$ ipython --no-banner

In [1]: import numpy as np

In [2]: np.set_printoptions(precision=3, suppress=True, linewidth=160, floatmode="fixed")

In [3]: f = np.array([0, 3, 3]) + 0.5

In [4]: W0 = np.eye(3) - 2 * np.outer(f, f) / (f @ f)

In [5]: W0
Out[5]: 
array([[ 0.980, -0.141, -0.141],
       [-0.141,  0.010, -0.990],
       [-0.141, -0.990,  0.010]])

In [6]: evals, V = np.linalg.eigh(W0)

In [7]: np.linalg.svd(W0, compute_uv=False)
Out[7]: array([1.000, 1.000, 1.000])

In [8]: np.unique(evals.round(6) + 0, return_counts=True)[1]
Out[8]: array([1, 2])

In [9]: np.linalg.eigvalsh(W0 @ W0)
Out[9]: array([1.000, 1.000, 1.000])

In [10]: (evals > 1e-8).sum(), (evals < -1e-8).sum()
Out[10]: (np.int64(2), np.int64(1))

In [11]: Y = np.linalg.inv(W0)

In [12]: Y
Out[12]: 
array([[ 0.980, -0.141, -0.141],
       [-0.141,  0.010, -0.990],
       [-0.141, -0.990,  0.010]])

In [13]: np.round(W0 @ Y, 3) + 0
Out[13]: 
array([[1.000, 0.000, 0.000],
       [0.000, 1.000, 0.000],
       [0.000, 0.000, 1.000]])

In [14]: (np.abs(Y) > 1e-9).astype(int)
Out[14]: 
array([[1, 1, 1],
       [1, 1, 1],
       [1, 1, 1]])

In [15]: np.linalg.det(W0) * Y
Out[15]: 
array([[-0.980,  0.141,  0.141],
       [ 0.141, -0.010,  0.990],
       [ 0.141,  0.990, -0.010]])

In [16]: round(np.linalg.slogdet(W0)[0], 3)
Out[16]: np.float64(-1.0)

In [17]: G = Y.T @ Y

In [18]: np.linalg.eigvalsh(G)[::-1]
Out[18]: array([1.000, 1.000, 1.000])

In [19]: np.linalg.svd(Y, compute_uv=False) ** 2
Out[19]: array([1.000, 1.000, 1.000])

In [20]: np.trace(G), (Y ** 2).sum()
Out[20]: (np.float64(3.0), np.float64(3.0))

In [21]: np.linalg.matrix_rank(G)
Out[21]: np.int64(3)

In [22]: x0 = np.array([1, 3, 2])

In [23]: [p for p in range(1, 25) if np.allclose(np.linalg.matrix_power(W0, p), np.eye(3))]
Out[23]: [2, 4, 6, 8, 10, 12, 14, 16, 18, 20, 22, 24]

In [24]: round(np.linalg.det(W0), 3)
Out[24]: np.float64(-1.0)

In [25]: np.all(np.linalg.eigvalsh(W0) > 0)
Out[25]: np.False_

In [26]: [round(float(np.linalg.det(W0[:i, :i])), 2) + 0 for i in range(1, 4)]
Out[26]: [0.98, -0.01, -1.0]

In [27]: feats = np.loadtxt("sample1.csv", delimiter=",")

In [28]: feats
Out[28]: 
array([[-0.200,  0.900,  0.800,  0.800, -2.100, -0.600, -0.200],
       [ 1.100, -1.700, -0.800, -0.100, -2.000, -2.100,  0.500],
       [-0.199,  0.941,  0.802,  0.820, -2.065, -0.591, -0.162]])

In [29]: Y = feats / np.linalg.norm(feats, axis=1, keepdims=True)

In [30]: G = Y @ Y.T

In [31]: (G - 2 * np.eye(3)).round(6).argmax(axis=1)
Out[31]: array([2, 0, 0])

In [32]: np.round(np.degrees(np.arccos(np.clip(G[2, 0], -1, 1))), 3)
Out[32]: np.float64(1.496)

In [33]: G[2]
Out[33]: array([1.000, 0.286, 1.000])

In [34]: np.linalg.norm(Y, axis=1)
Out[34]: array([1.000, 1.000, 1.000])

In [35]: Y = np.array([[-2, -2, 2],
    ...:     [-2, -1, 0],
    ...:     [-1, 2, -1],
    ...:     [-2, -1, 1],
    ...:     [0, -2, -1],
    ...:     [-1, 0, -1],
    ...:     [2, -2, 0]])

In [36]: np.einsum("ij,ij->i", feats, feats)
Out[36]: array([ 6.940, 13.410,  6.880])

In [37]: np.linalg.matrix_rank(np.vstack([feats, Y.T]))
Out[37]: np.int64(6)

In [38]: np.einsum("ik,kj->ij", feats, Y)
Out[38]: 
array([[-3.600,  4.900,  2.300],
       [ 5.300,  1.000,  7.000],
       [-3.659,  4.695,  2.276]])

In [39]: np.linalg.matrix_rank(feats @ Y)
Out[39]: np.int64(3)

In [40]: feats @ Y
Out[40]: 
array([[-3.600,  4.900,  2.300],
       [ 5.300,  1.000,  7.000],
       [-3.659,  4.695,  2.276]])

In [41]: np.vstack([feats, Y.T]).shape
Out[41]: (6, 7)

In [42]: left, sigma, Vt = np.linalg.svd(feats)

In [43]: np.argmax(sigma[:-1] / (sigma[1:] + 1e-6)) + 1
Out[43]: np.int64(2)

In [44]: Y = left[:, :2] @ np.diag(sigma[:2]) @ Vt[:2]

In [45]: np.linalg.matrix_rank(Y)
Out[45]: np.int64(2)

In [46]: K = np.loadtxt("mat.csv", delimiter=",")

In [47]: K
Out[47]: 
array([[ 0.000,  0.000,  9.000],
       [ 0.000,  0.000, -2.000],
       [ 9.000, -2.000,  0.000]])

In [48]: proj = np.triu(np.array([[0, 0, 1], [1, 2, 0], [2, 2, 3]]), 1) + np.eye(3)

In [49]: Y = proj @ K @ np.linalg.inv(proj)

In [50]: np.trace(Y), np.trace(K)
Out[50]: (np.float64(0.0), np.float64(0.0))

In [51]: proj @ K - K @ proj
Out[51]: 
array([[ 9.000, -2.000,  0.000],
       [ 0.000,  0.000,  0.000],
       [ 0.000,  0.000, -9.000]])

In [52]: np.linalg.matrix_rank(Y)
Out[52]: np.int64(2)

In [53]: theta = np.radians(180)

In [54]: Rm = np.eye(3)

In [55]: Rm[2, 2] = Rm[1, 1] = np.cos(theta)

In [56]: Rm[2, 1], Rm[1, 2] = -np.sin(theta), np.sin(theta)

In [57]: Rm.round(3) + 0
Out[57]: 
array([[ 1.000,  0.000,  0.000],
       [ 0.000, -1.000,  0.000],
       [ 0.000,  0.000, -1.000]])

In [58]: Y = K @ Rm.T

In [59]: round(np.linalg.det(Rm), 3), np.trace(Rm)
Out[59]: (np.float64(1.0), np.float64(-1.0))

In [60]: np.linalg.svd(K, compute_uv=False), np.round(np.linalg.svd(Y, compute_uv=False), 3) + 0
Out[60]: (array([9.220, 9.220, 0.000]), array([9.220, 9.220, 0.000]))

In [61]: np.allclose(K @ K.T, Y @ Y.T)
Out[61]: True

In [62]: np.allclose(np.linalg.norm(K, axis=1), np.linalg.norm(Y, axis=1))
Out[62]: True

In [63]: np.abs(Y - K).max(axis=0)
Out[63]: array([ 0.000,  4.000, 18.000])

In [64]: X = np.load("w.npy")

In [65]: X
Out[65]: 
array([[ 0.310, -0.617,  0.080, -0.922,  0.080],
       [ 0.080, -0.178,  0.020, -0.380,  0.020],
       [ 0.592, -0.910,  0.168, -0.998,  0.168],
       [-0.508,  0.851, -0.139,  0.993, -0.139],
       [-0.119,  0.264, -0.030,  0.537, -0.030],
       [ 0.000,  0.000,  0.000,  0.000,  0.000],
       [ 0.414, -0.757,  0.110, -0.976,  0.110],
       [-0.235,  0.493, -0.060,  0.834, -0.060],
       [ 0.159, -0.345,  0.040, -0.664,  0.040],
       [ 0.080, -0.178,  0.020, -0.380,  0.020],
       [-0.080,  0.178, -0.020,  0.380, -0.020],
       [ 0.159, -0.345,  0.040, -0.664,  0.040],
       [ 0.235, -0.493,  0.060, -0.834,  0.060],
       [ 0.345, -0.670,  0.090, -0.947,  0.090],
       [-0.478,  0.824, -0.129,  0.989, -0.129]])

In [66]: left, sigma, Vt = np.linalg.svd(X)

In [67]: sigma.round(3) + 0
Out[67]: array([3.821, 0.443, 0.044, 0.002, 0.000])

In [68]: Y = left[:, :4] @ np.diag(sigma[:4]) @ Vt[:4]

In [69]: np.round(np.linalg.norm(X - Y) / np.linalg.norm(X), 3)
Out[69]: np.float64(0.0)

In [70]: np.linalg.matrix_rank(X, rtol=0.05)
Out[70]: np.int64(2)

In [71]: np.round(np.linalg.norm(X - Y, 2), 3), round(float(sigma[4]), 3)
Out[71]: (np.float64(0.0), 0.0)

In [72]: np.linalg.matrix_rank(Y)
Out[72]: np.int64(4)

In [73]: evals, V = np.linalg.eig(W0)

In [74]: np.sort(np.linalg.eigvals(np.linalg.inv(W0)))
Out[74]: array([-1.000,  1.000,  1.000])

In [75]: G = np.cov(X, rowvar=False)

In [76]: np.median(X, axis=0)
Out[76]: array([ 0.080, -0.178,  0.020, -0.380,  0.020])

In [77]: np.argwhere(np.triu(np.abs(np.corrcoef(X.T)) > 0.8, 1))
Out[77]: 
array([[0, 1],
       [0, 2],
       [0, 3],
       [0, 4],
       [1, 2],
       [1, 3],
       [1, 4],
       [2, 3],
       [2, 4],
       [3, 4]])

In [78]: np.argsort(-X.std(axis=0).round(6), kind="stable")
Out[78]: array([3, 1, 0, 2, 4])

In [79]: G
Out[79]: 
array([[ 0.097, -0.171,  0.026, -0.225,  0.026],
       [-0.171,  0.306, -0.046,  0.411, -0.046],
       [ 0.026, -0.046,  0.007, -0.060,  0.007],
       [-0.225,  0.411, -0.060,  0.574, -0.060],
       [ 0.026, -0.046,  0.007, -0.060,  0.007]])

In [80]: W1 = np.array([[-4, 8, -2], [7, 2, 1], [-9, -6, -4], [6, 2, 9], [-2, -8, 2]])

In [81]: c = np.array([8, 7, 7])

In [82]: H = np.maximum(X @ W1 + c, 0)

In [83]: np.linalg.matrix_rank(H)
Out[83]: np.int64(3)

In [84]: (H > 0).mean(axis=0)
Out[84]: array([0.667, 1.000, 0.667])

In [85]: basis = np.array([[7, 3, -2], [-9, -5, -6], [9, -6, 6]])

In [86]: W1 @ basis
Out[86]: 
array([[-118,  -40,  -52],
       [  40,    5,  -20],
       [ -45,   27,   30],
       [ 105,  -46,   30],
       [  76,   22,   64]])

In [87]: (H @ basis).round(6).argmax(axis=1)
Out[87]: array([1, 0, 1, 0, 0, 0, 1, 0, 1, 0, 0, 1, 1, 1, 0])

In [88]: lab = X[:, 3] > np.median(X[:, 3])

In [89]: f = X[lab].mean(axis=0) - X[~lab].mean(axis=0)

In [90]: ((X - X.mean(axis=0)) @ f > 0).astype(int)
Out[90]: array([0, 0, 0, 1, 1, 1, 0, 1, 0, 0, 1, 0, 0, 0, 1])

In [91]: (((X - X.mean(axis=0)) @ f > 0) == lab).mean()
Out[91]: np.float64(1.0)

In [92]: f
Out[92]: array([-0.500,  0.934, -0.133,  1.374, -0.133])

In [93]: J = np.loadtxt("test18.csv", delimiter=",")

In [94]: J
Out[94]: 
array([[-0.093,  0.015, -0.518, -0.111, -0.843],
       [-0.696, -0.247, -0.539, -0.012,  0.405],
       [ 0.464, -0.697, -0.263,  0.479,  0.035],
       [ 0.464, -0.073, -0.350, -0.767,  0.263],
       [ 0.278,  0.669, -0.500,  0.413,  0.233]])

In [95]: # orthonormal columns

In [96]: np.abs(np.diag(np.linalg.qr(X)[1])) > 1e-9
Out[96]: array([ True,  True,  True,  True, False])

In [97]: X @ np.linalg.pinv(X) @ X
Out[97]: 
array([[ 0.310, -0.617,  0.080, -0.922,  0.080],
       [ 0.080, -0.178,  0.020, -0.380,  0.020],
       [ 0.592, -0.910,  0.168, -0.998,  0.168],
       [-0.508,  0.851, -0.139,  0.993, -0.139],
       [-0.119,  0.264, -0.030,  0.537, -0.030],
       [ 0.000,  0.000,  0.000,  0.000,  0.000],
       [ 0.414, -0.757,  0.110, -0.976,  0.110],
       [-0.235,  0.493, -0.060,  0.834, -0.060],
       [ 0.159, -0.345,  0.040, -0.664,  0.040],
       [ 0.080, -0.178,  0.020, -0.380,  0.020],
       [-0.080,  0.178, -0.020,  0.380, -0.020],
       [ 0.159, -0.345,  0.040, -0.664,  0.040],
       [ 0.235, -0.493,  0.060, -0.834,  0.060],
       [ 0.345, -0.670,  0.090, -0.947,  0.090],
       [-0.478,  0.824, -0.129,  0.989, -0.129]])

In [98]: np.unique(X.round(6), axis=0).shape
Out[98]: (13, 5)

In [99]: x0 = np.array([1, 2, -2, 0, 1])

In [100]: np.sort(np.abs(np.degrees(np.angle(np.linalg.eigvals(J)))))
Out[100]: array([  0.000,  95.228,  95.228, 167.687, 167.687])

In [101]: 5 - np.linalg.matrix_rank(J - np.eye(5), tol=1e-8)
Out[101]: np.int64(1)

In [102]: np.abs(np.linalg.eigvals(J))
Out[102]: array([1.000, 1.000, 1.000, 1.000, 1.000])

In [103]: round(float(np.linalg.norm(x0)), 3), round(float(np.linalg.norm(J @ x0)), 3)
Out[103]: (3.162, 3.162)

In [104]: q, Rm = np.linalg.qr(J)

In [105]: q @ Rm
Out[105]: 
array([[-0.093,  0.015, -0.518, -0.111, -0.843],
       [-0.696, -0.247, -0.539, -0.012,  0.405],
       [ 0.464, -0.697, -0.263,  0.479,  0.035],
       [ 0.464, -0.073, -0.350, -0.767,  0.263],
       [ 0.278,  0.669, -0.500,  0.413,  0.233]])

In [106]: abs(Rm[0, 0]), round(float(np.linalg.norm(J[:, 0])), 3)
Out[106]: (np.float64(1.0), 1.0)

In [107]: np.allclose(Rm.T @ Rm, J.T @ J)
Out[107]: True

In [108]: np.round(np.trace(J), 3)
Out[108]: np.float64(-1.136)

In [109]: np.allclose(J, J.T)
Out[109]: False

In [110]: np.sort(np.abs(np.linalg.eigvals(J)))
Out[110]: array([1.000, 1.000, 1.000, 1.000, 1.000])

In [111]: E = np.array([[2, 4, 4, -2, 1, 4, 2],
     ...:     [4, 4, -5, 0, -3, 1, 5],
     ...:     [4, -5, 6, 3, 0, -2, -1],
     ...:     [-2, 0, 3, 2, 0, -3, -2],
     ...:     [1, -3, 0, 0, 4, -2, 1],
     ...:     [4, 1, -2, -3, -2, -6, -2],
     ...:     [2, 5, -1, -2, 1, -2, -4]])

In [112]: # equal to its transpose

In [113]: evals, V = np.linalg.eigh(E)

In [114]: x0 = np.array([3, 2, 1, 0, 2, 1, 0])

In [115]: x0 @ E @ x0
Out[115]: np.int64(106)

In [116]: np.round(x0 @ E @ x0 / (x0 @ x0), 3), round(float(evals[0]), 3), round(evals[-1], 3)
Out[116]: (np.float64(5.579), -10.308, np.float64(12.799))

In [117]: np.linalg.eigvalsh(E[1:, 1:])
Out[117]: array([-9.456, -5.635,  0.311,  3.001,  5.168, 12.610])
